$ ipython --no-banner

In [1]: import numpy as np

In [2]: np.set_printoptions(suppress=True, linewidth=120)

In [3]: data = np.loadtxt("x.csv", delimiter=",")

In [4]: print(data)
[[-1.725  0.714 -2.444]
 [-0.079 -0.126 -0.336]
 [-1.741  0.483 -3.076]
 [-1.876  0.605 -3.652]
 [-0.241  0.102 -0.596]
 [-0.189  0.534 -1.02 ]
 [-0.371  0.229 -1.918]
 [-0.758  0.587 -2.425]
 [-0.363  0.159 -1.718]
 [ 0.011  0.044 -0.982]
 [-1.694  0.151 -2.583]
 [-1.112 -0.081 -1.06 ]
 [-2.199  0.303 -3.35 ]
 [-0.212  0.358 -0.741]
 [-1.162  0.343 -1.112]]

In [5]: x = np.array([2, 2, 0])

In [6]: a = np.maximum(data @ x, 0)

In [7]: print(np.round(np.maximum(data @ (3 * x), 0), 3))
[0.    0.    0.    0.    0.    2.07  0.    0.    0.    0.33  0.    0.    0.    0.876 0.   ]

In [8]: print(np.round(data.T @ a, 3))
[-0.191  0.478 -1.028]

In [9]: print(a.round(3))
[0.    0.    0.    0.    0.    0.69  0.    0.    0.    0.11  0.    0.    0.    0.292 0.   ]

In [10]: print(np.flatnonzero(a > 1e-9))
[ 5  9 13]

In [11]: A = np.load("mat.npy")

In [12]: print(A)
[[ 2  1  0  0]
 [-1  0  0  0]
 [ 0  0  2  1]
 [ 0  0 -1  0]]

In [13]: rng = np.random.default_rng(203)

In [14]: labels = rng.permutation(4)

In [15]: print(labels)
[0 2 1 3]

In [16]: Y = A[labels][:, labels]

In [17]: print(np.diag(Y))
[2 2 0 0]

In [18]: print(np.trace(Y))
4

In [19]: print(np.allclose(Y, A))
False

In [20]: w, vecs = np.linalg.eig(A)

In [21]: print(np.round(np.sort(np.linalg.eigvals(A @ A)), 3))
[1. 1. 1. 1.]

In [22]: print(np.prod(w))
1.0

In [23]: print(np.round(A @ vecs[:, 0] - w[0] * vecs[:, 0], 3) + 0)
[0. 0. 0. 0.]

In [24]: u = np.array([1, 2, 2, 1])

In [25]: Y = A + np.outer(u, np.eye(4)[3])

In [26]: print(np.round(np.linalg.det(Y) / np.linalg.det(A), 3), np.round(1 + np.linalg.solve(A, u)[3], 3))
5.0 5.0

In [27]: print(Y)
[[ 2.  1.  0.  1.]
 [-1.  0.  0.  2.]
 [ 0.  0.  2.  3.]
 [ 0.  0. -1.  1.]]

In [28]: print(np.linalg.matrix_rank(Y - A))
1

In [29]: M = np.loadtxt("arr.csv", delimiter=",")

In [30]: print(M)
[[ 4. -3.  1.]
 [ 4. -4.  2.]
 [ 4. -5.  3.]]

In [31]: print(M.sum(axis=1))
[2. 2. 2.]

In [32]: print(M.shape)
(3, 3)

In [33]: print(M.mean(axis=0))
[ 4. -4.  2.]

In [34]: print(np.round(np.linalg.norm(M), 3))
10.583

In [35]: print(np.diff(M, axis=0))
[[ 0. -1.  1.]
 [ 0. -1.  1.]]

In [36]: P = np.triu(np.array([[0, 1, 0], [0, 2, 1], [0, 1, 1]]), 1) + np.eye(3)

In [37]: Y = P @ M @ np.linalg.inv(P)

In [38]: print(np.round(np.poly(Y), 3) + 0)
[ 1. -3.  2.  0.]

In [39]: print(P @ M - M @ P)
[[ 4. -8.  5.]
 [ 4. -9.  7.]
 [ 0. -4.  5.]]

In [40]: print(np.linalg.matrix_rank(Y))
2

In [41]: print(np.trace(Y), np.trace(M))
3.0 3.0

In [42]: print(round(float(np.linalg.det(Y)), 3))
0.0

In [43]: print(Y)
[[  8. -15.  18.]
 [  8. -17.  22.]
 [  4.  -9.  12.]]

In [44]: W0 = np.load("a.npy")

In [45]: print(W0)
[[ 28 -18]
 [-18  26]]

In [46]: O = W0.astype(float).copy()

In [47]: for j in range(2):
    ...:     O[:, j] -= O[:, :j] @ (O[:, :j].T @ O[:, j])
    ...:     O[:, j] /= np.linalg.norm(O[:, j])
    ...: 

In [48]: print(np.round(O.T @ W0, 3) + 0)
[[ 33.287 -29.201]
 [  0.     12.137]]

In [49]: G = data.T @ data

In [50]: print(round(float(np.trace(G)), 3), np.round((data ** 2).sum(), 3))
87.578 87.578

In [51]: print(np.round(np.linalg.svd(data, compute_uv=False) ** 2, 3))
[84.953  2.051  0.574]

In [52]: L = np.linalg.cholesky(W0)

In [53]: print(L.round(3))
[[ 5.292  0.   ]
 [-3.402  3.798]]

In [54]: print(np.round(W0 / np.sqrt(np.outer(np.diag(W0), np.diag(W0))), 3))
[[ 1.    -0.667]
 [-0.667  1.   ]]

In [55]: print(np.linalg.eigvalsh(W0).min() > 0)
True

In [56]: print(np.round(np.diag(L) ** 2, 3))
[28.    14.429]

In [57]: print(np.round(L @ L.T, 3))
[[ 28. -18.]
 [-18.  26.]]

In [58]: print(np.prod(np.diag(L)) ** 2, round(np.linalg.det(W0), 3))
404.0 404.0

In [59]: x = np.ones(2)

In [60]: for _ in range(6):
    ...:     x = W0 @ x
    ...:     x /= np.linalg.norm(x)
    ...:     print(round(x @ W0 @ x, 3))
    ...: 
9.659
20.808
42.319
44.912
45.023
45.028

In [61]: print(round(float(np.linalg.eigvalsh(W0)[-1]), 3))
45.028

In [62]: F = np.array([[-2.0, 0.0, 0.0, 0.0],
    ...:     [0.0, 23.0, 5.0, 10.0],
    ...:     [0.0, 5.0, -1.0, 2.0],
    ...:     [0.0, 10.0, 2.0, 2.0]])

In [63]: O = F.astype(float).copy()

In [64]: for j in range(4):
    ...:     O[:, j] -= O[:, :j] @ (O[:, :j].T @ O[:, j])
    ...:     O[:, j] /= np.linalg.norm(O[:, j])
    ...: 

In [65]: print(O.round(3))
[[-1.     0.     0.     0.   ]
 [ 0.     0.899  0.21   0.383]
 [ 0.     0.196 -0.978  0.077]
 [ 0.     0.391  0.006 -0.92 ]]

In [66]: print(np.round(O.T @ O, 3) + 0)
[[1. 0. 0. 0.]
 [0. 1. 0. 0.]
 [0. 0. 1. 0.]
 [0. 0. 0. 1.]]

In [67]: print((O != 0).astype(int))
[[1 0 0 0]
 [0 1 1 1]
 [0 1 1 1]
 [0 1 1 1]]

In [68]: print(round(float(np.linalg.det(O)), 3))
-1.0

In [69]: print(np.flatnonzero(np.linalg.matrix_power((O != 0) + (O.T != 0) + np.eye(4), 4)[2]))
[1 2 3]

In [70]: print(np.round(np.sort(np.linalg.eigvals(O).real), 3))
[-1.    -0.999 -0.999  1.   ]

In [71]: print(np.round(O @ O, 3))
[[ 1.     0.     0.     0.   ]
 [ 0.     1.    -0.014  0.008]
 [ 0.     0.015  0.997 -0.071]
 [ 0.    -0.007  0.071  0.997]]

In [72]: Y = np.array([[9, -9, -8, 9], [0, 1, -3, -6], [-2, -2, -2, 9], [3, -8, 9, -2]])

In [73]: arr = Y - Y.T

In [74]: print(arr)
[[ 0 -9 -6  6]
 [ 9  0 -1  2]
 [ 6  1  0  0]
 [-6 -2  0  0]]

In [75]: np.linalg.determinant(arr)
---------------------------------------------------------------------------
AttributeError                            Traceback (most recent call last)
Cell In[75], line 1
----> 1 np.linalg.determinant(arr)

AttributeError: module 'numpy.linalg' has no attribute 'determinant'

In [76]: print(np.linalg.matrix_power(arr, 4))
[[24138  2844 -1422  2844]
 [ 2844 13552  8532 -8532]
 [-1422  8532  5810 -6004]
 [ 2844 -8532 -6004  6284]]

In [77]: print(np.trace(arr))
0

In [78]: print(round(np.linalg.det(arr), 3))
36.0

In [79]: print(np.round(np.sort(np.abs(np.linalg.eigvals(arr))), 3))
[ 0.478  0.478 12.561 12.561]

In [80]: P = np.triu(np.array([[5, 5, 2, 1], [5, 4, 1, 5], [3, 0, 5, 0], [2, 1, 3, 1]]), 1) + np.eye(4)

In [81]: Y = P @ arr @ np.linalg.inv(P)

In [82]: print(round(np.linalg.det(Y), 3))
36.0

In [83]: print(Y)
[[  51. -264.  151. 1285.]
 [ -15.   66.  -37. -313.]
 [   6.  -29.   17.  139.]
 [  -6.   28.  -16. -134.]]

In [84]: Y = np.array([[1, -7], [-7, -6]])

In [85]: basis = np.kron(Y, arr)

In [86]: print(np.linalg.matrix_rank(basis))
8

In [87]: print(round(np.linalg.norm(basis, 2), 3), round(np.linalg.norm(Y, 2) * np.linalg.norm(arr, 2), 3))
129.705 129.705

In [88]: print(basis)
[[  0  -9  -6   6   0  63  42 -42]
 [  9   0  -1   2 -63   0   7 -14]
 [  6   1   0   0 -42  -7   0   0]
 [ -6  -2   0   0  42  14   0   0]
 [  0  63  42 -42   0  54  36 -36]
 [-63   0   7 -14 -54   0   6 -12]
 [-42  -7   0   0 -36  -6   0   0]
 [ 42  14   0   0  36  12   0   0]]

In [89]: Y = arr + rng.integers(-2, 3, (4, 2)) @ rng.integers(-2, 3, (2, 4))

In [90]: print(Y)
[[ -2 -15  -5   8]
 [  5  -4  -3  -2]
 [  4  -3   0   0]
 [ -8   0  -3  -6]]

In [91]: print(np.linalg.matrix_rank(Y - arr, tol=1e-8))
2

In [92]: print(np.abs(Y - arr).sum(axis=1))
[11 14  6 13]

In [93]: print(Y - arr)
[[-2 -6  1  2]
 [-4 -4 -2 -4]
 [-2 -4  0  0]
 [-2  2 -3 -6]]

In [94]: J = np.load("w.npy")

In [95]: print(J)
[[ 4 -2  0]
 [ 4 -2  0]
 [ 1 -3  1]
 [ 0 -1 -1]]

In [96]: P = J @ np.linalg.solve(J.T @ J, J.T)

In [97]: print(np.trace(P))
3.0

In [98]: print(np.round(P @ J[:, 0], 3) + 0)
[4. 4. 1. 0.]

In [99]: print(np.round(np.diag(P), 3))
[0.5 0.5 1.  1. ]

In [100]: print(np.round((np.eye(4) - P) @ J, 3) + 0)
[[0. 0. 0.]
 [0. 0. 0.]
 [0. 0. 0.]
 [0. 0. 0.]]

In [101]: print(P.round(3) + 0)
[[0.5 0.5 0.  0. ]
 [0.5 0.5 0.  0. ]
 [0.  0.  1.  0. ]
 [0.  0.  0.  1. ]]
